% python3 -q
>>> import numpy as np
>>> np.set_printoptions(suppress=True, linewidth=140)
>>> data = np.load("data.npy")
>>> data
array([[ 1.,  0.,  0.,  0.,  0.],
       [ 0., -1.,  0.,  0.,  0.],
       [ 0.,  0., -1.,  0.,  0.],
       [ 0.,  0.,  0.,  1.,  0.],
       [ 0.,  0.,  0.,  0.,  1.]])
>>> # columns are unit length and at right angles
>>> r0 = np.array([2, -2, -1])
>>> np.array([np.convolve(row, r0, "same") for row in data])
array([[-2., -1.,  0.,  0.,  0.],
       [-2.,  2.,  1.,  0.,  0.],
       [ 0., -2.,  2.,  1.,  0.],
       [ 0.,  0.,  2., -2., -1.],
       [ 0.,  0.,  0.,  2., -2.]])
>>> np.correlate(data[4], data[3], "full")
array([0., 0., 0., 0., 0., 1., 0., 0., 0.])
>>> J = np.loadtxt("run13.csv", delimiter=",")
>>> J.round(1)
array([[1. , 0. , 0. ],
       [0. , 1. , 0. ],
       [0.2, 0.2, 0.5]])
>>> # a transition matrix
>>> J @ np.ones(3)
array([1., 1., 1.])
>>> np.round(np.linalg.matrix_power(J, 2), 1)
array([[1. , 0. , 0. ],
       [0. , 1. , 0. ],
       [0.4, 0.4, 0.2]])
>>> p = np.eye(3)[2]
>>> for _ in range(7):
...     p = p @ J
...     print(p.round(1))
... 
[0.2 0.2 0.5]
[0.4 0.4 0.2]
[0.4 0.4 0.1]
[0.5 0.5 0.1]
[0.5 0.5 0. ]
[0.5 0.5 0. ]
[0.5 0.5 0. ]
>>> T = np.stack([J, -2 * J, J[::-1]])
>>> np.round(T.sum(axis=0), 1)
array([[-0.8,  0.2,  0.5],
       [ 0. ,  0. ,  0. ],
       [ 0.8, -0.2, -0.5]])
>>> np.round(np.linalg.det(T), 1)
array([ 0.5, -4. , -0.5])
>>> (T @ J.T).shape
(3, 3, 3)
>>> [int(np.linalg.matrix_rank(np.linalg.matrix_power(J, p))) for p in range(1, 4)]
[3, 3, 3]
>>> np.round(np.linalg.matrix_power(J - np.diag(np.diag(J)), 3), 1)
array([[0., 0., 0.],
       [0., 0., 0.],
       [0., 0., 0.]])
>>> Q, Rm = np.linalg.qr(J)
>>> round(float(abs(Rm[0, 0])), 1), np.round(np.linalg.norm(J[:, 0]), 1)
(1.0, np.float64(1.0))
>>> Q.round(1)
array([[-1. ,  0.1, -0.2],
       [-0. , -1. , -0.2],
       [-0.2, -0.2,  0.9]])
>>> np.allclose(Rm.T @ Rm, J.T @ J)
True
>>> np.round(Q.T @ Q, 1) + 0
array([[1., 0., 0.],
       [0., 1., 0.],
       [0., 0., 1.]])
>>> Q.shape, Rm.shape
((3, 3), (3, 3))
>>> Rm.round(1)
array([[-1. , -0.1, -0.1],
       [ 0. , -1. , -0.1],
       [ 0. ,  0. ,  0.5]])
>>> np.round(np.abs(np.diag(Rm)), 1)
array([1. , 1. , 0.5])
>>> out = Rm / np.sqrt((Rm ** 2).mean(axis=1, keepdims=True))
>>> np.round(np.linalg.norm(out, axis=1), 1)
array([1.7, 1.7, 1.7])
>>> feats = np.load("mat.npy")
>>> feats
array([[-1,  2, -1,  1, -2, -1],
       [ 2, -1,  2, -1,  1, -2],
       [-1,  2, -1,  2, -1,  1],
       [ 1, -1,  2, -1,  2, -1],
       [-2,  1, -1,  2, -1,  2],
       [-1, -2,  1, -1,  2, -1]])
>>> feats.reshape(-1, 2)
array([[-1,  2],
       [-1,  1],
       [-2, -1],
       [ 2, -1],
       [ 2, -1],
       [ 1, -2],
       [-1,  2],
       [-1,  2],
       [-1,  1],
       [ 1, -1],
       [ 2, -1],
       [ 2, -1],
       [-2,  1],
       [-1,  2],
       [-1,  2],
       [-1, -2],
       [ 1, -1],
       [ 2, -1]])
>>> feats.reshape(2, -1)
array([[-1,  2, -1,  1, -2, -1,  2, -1,  2, -1,  1, -2, -1,  2, -1,  2, -1,  1],
       [ 1, -1,  2, -1,  2, -1, -2,  1, -1,  2, -1,  2, -1, -2,  1, -1,  2, -1]])
>>> T = feats.reshape(6, 2, -1)
>>> T.shape
(6, 2, 3)
>>> np.einsum("ihd,jhd->hij", T, T).shape
(2, 6, 6)
>>> T[:, 0]
array([[-1,  2, -1],
       [ 2, -1,  2],
       [-1,  2, -1],
       [ 1, -1,  2],
       [-2,  1, -1],
       [-1, -2,  1]])
>>> np.einsum("ihd,ihd->ih", T, T)
array([[6, 6],
       [9, 6],
       [6, 6],
       [6, 6],
       [6, 9],
       [6, 6]])
>>> np.swapaxes(T, 1, 2)[1]
array([[ 2, -1],
       [-1,  1],
       [ 2, -2]])
>>> Q, V = np.linalg.qr(feats[:, :3])[0], np.linalg.qr(feats[:, 3:])[0]
>>> sv = np.linalg.svd(Q.T @ V, compute_uv=False)
>>> np.round(np.linalg.norm(Q @ Q.T - V @ V.T, 2), 1)
np.float64(0.8)
>>> (sv > 0.9).sum()
np.int64(2)
>>> A = np.load("case18.npy")
>>> A
array([[0, 0, 0, 0, 1],
       [0, 1, 2, 2, 1],
       [0, 0, 0, 0, 1],
       [0, 1, 2, 2, 1],
       [3, 7, 8, 8, 1],
       [0, 0, 0, 0, 1],
       [2, 5, 6, 6, 1],
       [0, 1, 2, 2, 1],
       [1, 3, 4, 4, 1],
       [1, 3, 4, 4, 1],
       [0, 0, 0, 0, 1],
       [0, 0, 0, 0, 1],
       [1, 3, 4, 4, 1],
       [3, 7, 8, 8, 1],
       [3, 7, 8, 8, 1]])
>>> # row 2 repeats row 0
>>> left, sv, vt = np.linalg.svd(A)
>>> sv.round(1) + 0
array([28.6,  2.9,  1.3,  0. ,  0. ])
>>> np.argmax(sv[:-1] / (sv[1:] + 1e-6)) + 1
np.int64(3)
>>> out = left[:, :3] @ np.diag(sv[:3]) @ vt[:3]
>>> np.round(np.abs(A - out).max(), 1)
np.float64(0.0)
>>> np.linalg.matrix_rank(out)
np.int64(3)
>>> np.linalg.matrix_rank(A, rtol=0.05)
np.int64(2)
>>> round(np.linalg.norm(A - out, 2), 1), np.round(sv[3], 1)
(np.float64(0.0), np.float64(0.0))
>>> left, sv, vt = np.linalg.svd(A)
>>> V = vt[:(sv > 1e-8).sum()]
>>> rng = np.random.default_rng(4456)
>>> vec = A[9] + 3 * A[11] + rng.integers(2) * np.eye(5)[4]
>>> vec
array([1., 3., 4., 4., 5.])
>>> np.round(np.diag(V.T @ V), 1)
array([0.5, 0.5, 0.5, 0.5, 1. ])
